In [1]: import numpy as np

In [2]: np.set_printoptions(precision=2, suppress=True, linewidth=140, legacy="1.25")

In [3]: E = np.load("dump.npy")

In [4]: E
Out[4]: 
array([[ -9.06, -14.7 ,   1.1 ,   5.55],
       [ -7.62, -15.04,   1.17,   6.88],
       [ -9.99, -14.24,  -1.08,   6.61],
       [ -7.93, -15.23,  -0.04,   5.29],
       [ -8.36, -13.48,  -0.55,   7.28],
       [ -7.97, -14.46,  -0.98,   5.94],
       [ -8.81, -15.61,  -1.18,   5.15],
       [ -9.37, -15.98,   0.2 ,   5.39],
       [ -9.57, -15.08,   0.5 ,   6.03],
       [ -9.91, -15.76,  -0.87,   6.89],
       [ -8.05, -13.41,   0.35,   7.96],
       [ -9.78, -14.2 ,  -0.04,   6.25],
       [ -8.97, -16.51,   0.44,   6.46],
       [ -9.32, -14.18,  -0.02,   6.76],
       [ -8.89, -15.46,  -0.85,   7.63],
       [ -8.72, -15.35,   0.19,   4.82],
       [ -8.09, -15.66,  -1.6 ,   5.59],
       [-10.31, -14.75,   0.27,   5.88],
       [-10.04, -15.67,   0.03,   6.18],
       [ -9.31, -13.96,  -1.05,   4.72],
       [-10.51, -15.09,   0.23,   5.67],
       [ -8.39, -17.4 ,   0.47,   6.32]])

In [5]: dist = np.linalg.norm(E[:, None] - E[None], axis=-1)

In [6]: dist.shape
Out[6]: (22, 22)

In [7]: (dist + 1e9 * np.eye(22)).round(6).argmin(axis=1)
Out[7]: array([ 8,  0, 11, 15, 10,  3, 16, 15, 17, 18,  4, 13, 21, 11,  9,  3,  6, 20,  8,  6, 17, 12])

In [8]: dist.mean(axis=1).argmax()
Out[8]: 10

In [9]: np.unravel_index(dist.round(6).argmax(), dist.shape)
Out[9]: (10, 21)

In [10]: np.linalg.matrix_rank(dist ** 2)
Out[10]: 6

In [11]: Ac = E - E.mean(axis=0)

In [12]: evecs = np.linalg.svd(Ac)[2][:1]

In [13]: other = Ac - Ac @ evecs.T @ evecs

In [14]: (Ac @ evecs.T).std(axis=0)
Out[14]: array([1.])

In [15]: np.round(np.linalg.norm(other) / np.linalg.norm(Ac), 2)
Out[15]: 0.8

In [16]: other.std(axis=0)
Out[16]: array([0.81, 0.44, 0.73, 0.65])

In [17]: K = np.load("m.npy")

In [18]: K
Out[18]: 
array([[1, 0, 0, 0, 0, 0, 0, 0, 0, 0, 0],
       [1, 1, 0, 0, 0, 0, 0, 0, 0, 0, 0],
       [1, 0, 1, 0, 0, 0, 0, 0, 0, 0, 0],
       [3, 0, 3, 1, 0, 0, 0, 0, 0, 0, 0],
       [0, 0, 2, 3, 1, 0, 0, 0, 0, 0, 0],
       [3, 2, 1, 1, 2, 1, 0, 0, 0, 0, 0],
       [1, 2, 1, 1, 2, 0, 1, 0, 0, 0, 0],
       [3, 3, 1, 3, 1, 2, 0, 1, 0, 0, 0],
       [1, 3, 1, 0, 1, 1, 2, 1, 1, 0, 0],
       [0, 3, 3, 1, 0, 2, 1, 2, 0, 1, 0],
       [2, 3, 3, 1, 1, 2, 2, 1, 2, 0, 1]])

In [19]: # triangular, det is the product of the diagonal

In [20]: r0, r1 = K[2], K[6]

In [21]: r0 @ r0
Out[21]: 2

In [22]: p = (r0 @ r1) / (r0 @ r0) * r0

In [23]: np.outer(r0, r1)
Out[23]: 
array([[1, 2, 1, 1, 2, 0, 1, 0, 0, 0, 0],
       [0, 0, 0, 0, 0, 0, 0, 0, 0, 0, 0],
       [1, 2, 1, 1, 2, 0, 1, 0, 0, 0, 0],
       [0, 0, 0, 0, 0, 0, 0, 0, 0, 0, 0],
       [0, 0, 0, 0, 0, 0, 0, 0, 0, 0, 0],
       [0, 0, 0, 0, 0, 0, 0, 0, 0, 0, 0],
       [0, 0, 0, 0, 0, 0, 0, 0, 0, 0, 0],
       [0, 0, 0, 0, 0, 0, 0, 0, 0, 0, 0],
       [0, 0, 0, 0, 0, 0, 0, 0, 0, 0, 0],
       [0, 0, 0, 0, 0, 0, 0, 0, 0, 0, 0],
       [0, 0, 0, 0, 0, 0, 0, 0, 0, 0, 0]])

In [24]: p
Out[24]: array([1., 0., 1., 0., 0., 0., 0., 0., 0., 0., 0.])

In [25]: proj = E @ np.linalg.solve(E.T @ E, E.T)

In [26]: np.diag(proj)
Out[26]: array([0.19, 0.31, 0.21, 0.13, 0.2 , 0.13, 0.2 , 0.12, 0.1 , 0.11, 0.35, 0.12, 0.12, 0.1 , 0.2 , 0.15, 0.33, 0.18, 0.08, 0.2 , 0.2 , 0.27])

In [27]: np.round(np.trace(proj), 2)
Out[27]: 4.0

In [28]: vec = np.array([8, 8, 5, 2, 2, 4, 0, 8, 1, 3, 0])

In [29]: target = K @ vec

In [30]: target
Out[30]: array([ 8, 16, 13, 41, 18, 55, 35, 77, 52, 68, 77])

In [31]: np.round(np.linalg.solve(K, target + K[:, 6]), 2) + 0
Out[31]: array([8., 8., 5., 2., 2., 4., 1., 8., 1., 3., 0.])

In [32]: np.linalg.solve(K.T, K[10])
Out[32]: array([0., 0., 0., 0., 0., 0., 0., 0., 0., 0., 1.])

In [33]: np.round(np.linalg.solve(K, K[:, 0]), 2) + 0
Out[33]: array([1., 0., 0., 0., 0., 0., 0., 0., 0., 0., 0.])
